$ python3 -q
>>> import numpy as np
>>> import numpy.linalg as la
>>> np.set_printoptions(precision=2, suppress=True, linewidth=200, sign=" ")
>>> def rd(a):
...     return np.round(a, 2) + 0
... 
>>> F = np.load("m.npy")
>>> rd(F)
array([[ 0.44,  0.22,  0.33],
       [ 0.43,  0.29,  0.29],
       [ 0.33,  0.27,  0.4 ]])
>>> print(rd(la.det(F.T)))
0.01
>>> rd(np.einsum("ii->", F))
np.float64(1.13)
>>> rd(la.eigvals(F).sum().real)
np.float64(1.13)
>>> Q = F.astype(float).copy()
>>> for j in range(3):
...     Q[:, j] -= Q[:, :j] @ (Q[:, :j].T @ Q[:, j])
...     Q[:, j] /= la.norm(Q[:, j])
... 
>>> rd(Q.T @ F)
array([[ 0.7 ,  0.44,  0.58],
       [ 0.  ,  0.08,  0.1 ],
       [ 0.  ,  0.  ,  0.11]])
>>> rd(Q.T @ Q)
array([[ 1.,  0.,  0.],
       [ 0.,  1.,  0.],
       [ 0.,  0.,  1.]])
>>> vec = np.array([-2, 0, -2])
>>> rhs = F @ vec
>>> rd(rhs)
array([-1.56, -1.43, -1.47])
>>> rd(la.solve(F, rhs + F[:, 1]))
array([-2.,  1., -2.])
>>> rd(la.solve(F, F[:, 2]))
array([ 0.,  0.,  1.])
>>> print(rd(la.solve(F, 5 * rhs)))
[-10.   0. -10.]
>>> rd(la.matrix_power(F, 100))
array([[ 0.4 ,  0.25,  0.34],
       [ 0.4 ,  0.25,  0.34],
       [ 0.4 ,  0.25,  0.34]])
>>> print(rd(F.sum(axis=1)))
[ 1.  1.  1.]
>>> pr = np.eye(3)[0]
>>> for _ in range(3):
...     pr = pr @ F
...     print(pr.round(2))
... 
[ 0.44  0.22  0.33]
[ 0.4   0.25  0.34]
[ 0.4   0.25  0.34]
>>> E = np.load("sample3.npy")
>>> E
array([[-2, -1,  0,  0],
       [-3,  3,  0,  0],
       [-4, -2, -2, -1],
       [-6,  6, -3,  3]])
>>> Q, V = la.qr(E[:, :3])[0], la.qr(E[:, 3:])[0]
>>> sv = la.svd(Q.T @ V, compute_uv=False)
>>> rd(np.degrees(np.arccos(sv.clip(0, 1))))
array([ 20.67])
>>> (sv > 0.9).sum()
np.int64(1)
>>> rd(la.norm(Q @ Q.T - V @ V.T, 2))
np.float64(1.0)
>>> proj = np.triu(np.array([[0, 2, -2, -3], [2, -1, 1, -4], [-2, -4, 5, -2], [-3, 3, 0, 0]]), 1) + np.eye(4)
>>> M2 = proj @ E @ la.inv(proj)
>>> print(rd(np.poly(M2)))
[  1.  -2. -17.  18.  81.]
>>> print(M2)
[[ 18. -45.  94.  55.]
 [ 17. -57. 101.  12.]
 [  8. -30.  50.  -3.]
 [ -6.  18. -33.  -9.]]
>>> print(np.trace(M2), np.trace(E))
2.0 2
>>> rng = np.random.default_rng(946)
>>> mat = rng.normal(size=(21, 4))
>>> mat = 3 * mat / la.norm(mat, axis=1, keepdims=True)
>>> rd(mat)
array([[-1.  , -1.01, -1.49,  2.18],
       [-2.97,  0.14, -0.17,  0.32],
       [-1.12,  0.96,  0.85, -2.47],
       [ 1.  ,  2.11, -0.77,  1.72],
       [ 1.87,  0.86, -1.33,  1.73],
       [-1.19, -0.43, -0.77, -2.61],
       [-1.69, -1.83, -0.85,  1.45],
       [-1.26,  2.2 , -1.15,  1.12],
       [ 1.02, -2.35, -1.13, -1.06],
       [-2.66,  0.43, -0.44,  1.24],
       [ 2.1 , -1.53,  1.38, -0.57],
       [ 1.31,  2.37,  0.91, -0.91],
       [ 0.73,  1.1 ,  0.05,  2.69],
       [ 0.73, -2.46, -1.55, -0.12],
       [-1.05, -0.94,  2.41, -1.1 ],
       [ 0.89, -0.59,  0.45, -2.77],
       [ 2.02, -2.  ,  0.64, -0.71],
       [-1.7 , -0.4 ,  1.95, -1.46],
       [-2.35,  0.06, -1.29,  1.34],
       [ 2.75, -0.55, -0.74, -0.77],
       [-2.32, -1.4 , -0.54, -1.16]])
>>> def softmax(z):
...     e = np.exp(z - z.max(axis=-1, keepdims=True))
...     return e / e.sum(axis=-1, keepdims=True)
... 
>>> rd(softmax(10 * mat[1]))
array([ 0.  ,  0.14,  0.01,  0.86])
>>> att = mat @ mat.T / np.sqrt(4)
>>> rd(softmax(att)[1] @ mat)
array([-2.43, -0.02, -0.46,  0.57])
>>> Q, R = la.qr(mat)
>>> print(np.allclose(R.T @ R, mat.T @ mat))
True
>>> rd(np.abs(np.diag(R)))
array([ 8.01,  6.64,  5.21,  6.07])
>>> rd(abs(R[0, 0])), rd(la.norm(mat[:, 0]))
(np.float64(8.01), np.float64(8.01))
>>> Xc = mat - mat.mean(axis=0)
>>> V = la.svd(Xc)[2][:3]
>>> M2 = Xc - Xc @ V.T @ V
>>> rd((Xc @ V.T).std(axis=0))
array([ 1.84,  1.68,  1.37])
>>> la.norm(M2, axis=1).round(6).argmax()
np.int64(14)
>>> X = np.load("block11.npy")
>>> X
array([[-6. , -0.2,  0.1],
       [ 6. , -0.7,  1.4],
       [-9. , -1. , -0.2],
       [ 1. ,  1.1,  1.3]])
>>> # column 0 dominates
>>> M2 = X / la.norm(X, axis=1, keepdims=True)
>>> C2 = M2 @ M2.T
>>> rd(C2[3])
array([-0.51,  0.58, -0.58,  1.  ])
>>> rd(la.norm(M2, axis=1))
array([ 1.,  1.,  1.,  1.])
>>> th = np.radians(135)
>>> R = np.eye(3)
>>> R[1, 1] = R[2, 2] = np.cos(th)
>>> R[1, 2], R[2, 1] = -np.sin(th), np.sin(th)
>>> rd(R)
array([[ 1.  ,  0.  ,  0.  ],
       [ 0.  , -0.71, -0.71],
       [ 0.  ,  0.71, -0.71]])
>>> M2 = X @ R.T
>>> rd(np.abs(M2 - X).max(axis=0))
array([ 0.  ,  2.8 ,  2.88])
>>> z = rng.permutation(3)
>>> z
array([ 2,  0,  1])
>>> M2 = F[z][:, z]
>>> rd(np.sort(np.abs(la.eigvals(M2))))
array([ 0.08,  0.08,  1.  ])
>>> M = np.load("a.npy")
>>> M
array([[-3, -3,  3],
       [ 3,  0,  2],
       [ 6, -3,  9]])
>>> # null space of dimension 1
>>> rd(la.det(2 * M)), rd(la.det(M))
(np.float64(0.0), np.float64(0.0))
>>> print(rd(la.eigvals(M).sum().real))
6.0
>>> np.einsum("ij,ji->", M, M)
np.int64(96)
>>> r = la.matrix_rank(M)
>>> r
np.int64(2)
>>> null = la.svd(M)[2][r:].T
>>> rd(null[:, 0] / null[np.abs(null[:, 0]).round(6).argmax(), 0])
array([-0.4,  1. ,  0.6])
>>> [int(la.matrix_rank(M[:i])) for i in range(1, len(M) + 1)]
[1, 2, 2]
>>> rd(null @ null.T)
array([[ 0.11, -0.26, -0.16],
       [-0.26,  0.66,  0.39],
       [-0.16,  0.39,  0.24]])
>>> Xc = (mat - mat.mean(axis=0)) / mat.std(axis=0)
>>> np.argwhere(np.abs(Xc) > 2)
array([[ 14,   2]])
>>> coef = la.lstsq(np.delete(Xc, 3, axis=1), Xc[:, 3])[0]
>>> rd(1 - np.var(Xc[:, 3] - np.delete(Xc, 3, axis=1) @ coef))
np.float64(0.31)
>>> np.abs(coef).argmax()
np.int64(2)
>>> rd(coef)
array([-0.04,  0.28, -0.49])
